>>> import numpy as np
>>> np.set_printoptions(precision=2, suppress=True, linewidth=140, floatmode="fixed")
>>> arr = np.load("test11.npy")
>>> print(arr)
[[5 0 3]
 [3 5 0]
 [0 3 5]]
>>> def softmax(z):
...     e = np.exp(z - z.max(axis=-1, keepdims=True))
...     return e / e.sum(axis=-1, keepdims=True)
... 
>>> softmax(arr[2])
array([0.01, 0.12, 0.88])
>>> S = arr @ arr.T / np.sqrt(3)
>>> softmax(S).round(6).argmax(axis=1)
array([0, 1, 2])
>>> m1 = np.load("a.npy")
>>> print(m1)
[[-1.00 -2.00  0.00  0.00  0.00]
 [-2.00 -2.00 -2.00  0.00  0.00]
 [ 0.00 -2.00 -2.00 -2.00  0.00]
 [ 0.00  0.00 -2.00  1.00 -2.00]
 [ 0.00  0.00  0.00 -2.00  1.00]]
>>> x0 = np.array([0, 3, 0, 3, 0])
>>> y = m1 @ x0
>>> b, lr = np.zeros(5), 1 / np.linalg.norm(m1, 2) ** 2
>>> for i in range(200):
...     b -= lr * m1.T @ (m1 @ b - y)
...     if i % 50 == 0: print(i, round(np.linalg.norm(m1 @ b - y), 2))
... 
0 4.9
50 0.27
100 0.18
150 0.14
>>> round(np.linalg.cond(m1), 2)
np.float64(13.72)
>>> b
array([-0.14,  3.05,  0.11,  2.87, -0.20])
>>> feats = np.array([[0.2, 0.3, -1.9],
...     [0.5, 0.4, 1.2],
...     [-1.2, 0.4, 0.7],
...     [1.2, -0.6, 1.0],
...     [-1.3, -1.3, 0.5],
...     [-0.6, 0.5, -1.2],
...     [-0.3, -2.5, -0.6],
...     [0.9, -1.5, 1.1],
...     [0.0, 0.0, 2.3],
...     [-1.2, 0.4, 0.8],
...     [2.1, 0.2, 0.7],
...     [0.6, -1.7, 1.1],
...     [2.1, 0.0, -0.6],
...     [-0.8, 0.1, -0.3],
...     [1.9, 1.6, 0.7],
...     [-0.1, 0.4, -0.4],
...     [0.1, 2.1, 0.2],
...     [1.2, 0.5, -0.7],
...     [0.0, 0.4, -1.3],
...     [0.2, 0.1, 0.4],
...     [1.1, 0.1, -0.7],
...     [1.3, -1.2, -0.2],
...     [0.3, 0.1, 0.4],
...     [-2.2, -0.1, 0.5]])
>>> feats[15] *= 5
>>> feats
array([[ 0.20,  0.30, -1.90],
       [ 0.50,  0.40,  1.20],
       [-1.20,  0.40,  0.70],
       [ 1.20, -0.60,  1.00],
       [-1.30, -1.30,  0.50],
       [-0.60,  0.50, -1.20],
       [-0.30, -2.50, -0.60],
       [ 0.90, -1.50,  1.10],
       [ 0.00,  0.00,  2.30],
       [-1.20,  0.40,  0.80],
       [ 2.10,  0.20,  0.70],
       [ 0.60, -1.70,  1.10],
       [ 2.10,  0.00, -0.60],
       [-0.80,  0.10, -0.30],
       [ 1.90,  1.60,  0.70],
       [-0.50,  2.00, -2.00],
       [ 0.10,  2.10,  0.20],
       [ 1.20,  0.50, -0.70],
       [ 0.00,  0.40, -1.30],
       [ 0.20,  0.10,  0.40],
       [ 1.10,  0.10, -0.70],
       [ 1.30, -1.20, -0.20],
       [ 0.30,  0.10,  0.40],
       [-2.20, -0.10,  0.50]])
>>> x0 = np.array([4, 1, -1])
>>> y = feats @ x0
>>> b, lr = np.zeros(3), 1 / np.linalg.norm(feats, 2) ** 2
>>> for i in range(25):
...     b -= lr * feats.T @ (feats @ b - y)
...     if i % 5 == 0: print(i, round(np.linalg.norm(feats @ b - y), 2))
... 
0 2.12
5 0.01
10 0.0
15 0.0
20 0.0
>>> print(b)
[ 4.00  1.00 -1.00]
